$ python3 -q
>>> import numpy as np
>>> import numpy.linalg as la
>>> np.set_printoptions(precision=2, suppress=True, linewidth=120)
>>> W0 = np.load("out13.npy")
>>> print(W0)
[[1.   0.2  0.04 0.01 0.   0.   0.   0.   0.  ]
 [0.2  1.   0.2  0.04 0.01 0.   0.   0.   0.  ]
 [0.04 0.2  1.   0.2  0.04 0.01 0.   0.   0.  ]
 [0.01 0.04 0.2  1.   0.2  0.04 0.01 0.   0.  ]
 [0.   0.01 0.04 0.2  1.   0.2  0.04 0.01 0.  ]
 [0.   0.   0.01 0.04 0.2  1.   0.2  0.04 0.01]
 [0.   0.   0.   0.01 0.04 0.2  1.   0.2  0.04]
 [0.   0.   0.   0.   0.01 0.04 0.2  1.   0.2 ]
 [0.   0.   0.   0.   0.   0.01 0.04 0.2  1.  ]]
>>> rng = np.random.default_rng(8720)
>>> z = rng.permutation(9)
>>> out = W0[:, z] * rng.choice([-1, 1], 9)
>>> print(out)
[[ 0.    0.   -0.    1.   -0.2   0.    0.04  0.01  0.  ]
 [ 0.01  0.   -0.    0.2  -1.    0.    0.2   0.04  0.  ]
 [ 0.04  0.   -0.    0.04 -0.2   0.    1.    0.2   0.01]
 [ 0.2   0.   -0.    0.01 -0.04  0.01  0.2   1.    0.04]
 [ 1.    0.   -0.01  0.   -0.01  0.04  0.04  0.2   0.2 ]
 [ 0.2   0.01 -0.04  0.   -0.    0.2   0.01  0.04  1.  ]
 [ 0.04  0.04 -0.2   0.   -0.    1.    0.    0.01  0.2 ]
 [ 0.01  0.2  -1.    0.   -0.    0.2   0.    0.    0.04]
 [ 0.    1.   -0.2   0.   -0.    0.04  0.    0.    0.01]]
>>> left, _, Vh = la.svd(W0.T @ out)
>>> print(np.round(la.lstsq(W0, out)[0], 2) + 0)
[[ 0.  0.  0.  1.  0.  0.  0.  0.  0.]
 [ 0.  0.  0.  0. -1.  0.  0.  0.  0.]
 [ 0.  0.  0.  0.  0.  0.  1.  0.  0.]
 [ 0.  0.  0.  0.  0.  0.  0.  1.  0.]
 [ 1.  0.  0.  0.  0.  0.  0.  0.  0.]
 [ 0.  0.  0.  0.  0.  0.  0.  0.  1.]
 [ 0.  0.  0.  0.  0.  1.  0.  0.  0.]
 [ 0.  0. -1.  0.  0.  0.  0.  0.  0.]
 [ 0.  1.  0.  0.  0.  0.  0.  0.  0.]]
>>> print(z)
[4 8 7 0 1 6 2 3 5]
>>> print(np.round(left @ Vh, 2) + 0)
[[ 0.  0.  0.  1.  0.  0.  0.  0.  0.]
 [ 0.  0.  0.  0. -1.  0.  0.  0.  0.]
 [ 0.  0.  0.  0.  0.  0.  1.  0.  0.]
 [ 0.  0.  0.  0.  0.  0.  0.  1.  0.]
 [ 1.  0.  0.  0.  0.  0.  0.  0.  0.]
 [ 0.  0.  0.  0.  0.  0.  0.  0.  1.]
 [ 0.  0.  0.  0.  0.  1.  0.  0.  0.]
 [ 0.  0. -1.  0.  0.  0.  0.  0.  0.]
 [ 0.  1.  0.  0.  0.  0.  0.  0.  0.]]
